$ ipython --no-banner

In [1]: import numpy as np

In [2]: import numpy.linalg as la

In [3]: np.set_printoptions(suppress=True, linewidth=140)

In [4]: rnd = lambda a: np.round(a, 3) + 0

In [5]: data = np.loadtxt("block9.csv", delimiter=",")

In [6]: rnd(data)
Out[6]: 
array([[ 0.   , -0.06 ,  0.491, -0.608],
       [ 0.161, -0.19 ,  0.547,  0.286],
       [ 0.482, -0.511, -0.514,  0.076],
       [ 0.375, -0.364,  0.338,  0.164],
       [ 0.107, -0.445,  0.105, -0.327],
       [ 0.322,  0.335,  0.25 ,  0.507],
       [-0.697, -0.507,  0.085,  0.391]])

In [7]: vec = np.array([2, -1, 3, -1])

In [8]: rhs = data @ vec

In [9]: rnd(la.solve(data.T @ data, data.T @ rhs))
Out[9]: array([ 2., -1.,  3., -1.])

In [10]: rnd(rhs)
Out[10]: array([ 2.142,  1.866, -0.141,  1.965,  1.302,  0.553, -1.023])

In [11]: rng = np.random.default_rng(287)

In [12]: rhs = rhs + 0.02 * rng.normal(size=7)

In [13]: rnd(rhs)
Out[13]: array([ 2.113,  1.851, -0.142,  1.995,  1.31 ,  0.576, -1.04 ])

In [14]: coef, *_ = la.lstsq(data, rhs)

In [15]: rnd(coef)
Out[15]: array([ 2.028, -0.993,  2.993, -0.98 ])

In [16]: rnd(la.norm(rhs - data @ coef))
Out[16]: np.float64(0.039)

In [17]: [round(float(la.norm(la.solve(data.T @ data + lam * np.eye(4), data.T @ rhs))), 2) for lam in (0, 1, 10, 100)]
Out[17]: [3.88, 1.94, 0.35, 0.04]

In [18]: coef.round()
Out[18]: array([ 2., -1.,  3., -1.])

In [19]: B = np.c_[data[:, :2] @ np.array([[-3, 5], [-2, -3]]), np.array([2, 0, 0, 3, 2, 0, 1])]

In [20]: rnd(B)
Out[20]: 
array([[ 0.119,  0.179,  2.   ],
       [-0.102,  1.374,  0.   ],
       [-0.426,  3.944,  0.   ],
       [-0.398,  2.968,  3.   ],
       [ 0.567,  1.87 ,  2.   ],
       [-1.635,  0.603,  0.   ],
       [ 3.105, -1.963,  1.   ]])

In [21]: rnd(la.norm(B - data @ la.lstsq(data, B)[0], axis=0))
Out[21]: array([0.   , 0.   , 2.135])

In [22]: rnd(la.lstsq(data, B[:, 0])[0])
Out[22]: array([-3., -2.,  0.,  0.])

In [23]: rnd(la.norm(la.qr(data)[0].T @ B, axis=0) ** 2 / ((B ** 2).sum(axis=0) + 1e-12))
Out[23]: array([1.   , 1.   , 0.747])

In [24]: B[7]
IndexError: index 7 is out of bounds for axis 0 with size 7


In [25]: rnd(la.norm(B))
Out[25]: np.float64(8.062)

In [26]: rnd(B.sum(axis=0))
Out[26]: array([1.231, 8.976, 8.   ])

In [27]: rnd(B - B[0])
Out[27]: 
array([[ 0.   ,  0.   ,  0.   ],
       [-0.221,  1.196, -2.   ],
       [-0.545,  3.765, -2.   ],
       [-0.517,  2.79 ,  1.   ],
       [ 0.448,  1.691,  0.   ],
       [-1.754,  0.425, -2.   ],
       [ 2.986, -2.142, -1.   ]])

In [28]: rnd(np.diff(B, axis=0))
Out[28]: 
array([[-0.221,  1.196, -2.   ],
       [-0.324,  2.57 ,  0.   ],
       [ 0.028, -0.976,  3.   ],
       [ 0.965, -1.099, -1.   ],
       [-2.202, -1.266, -2.   ],
       [ 4.74 , -2.566,  1.   ]])
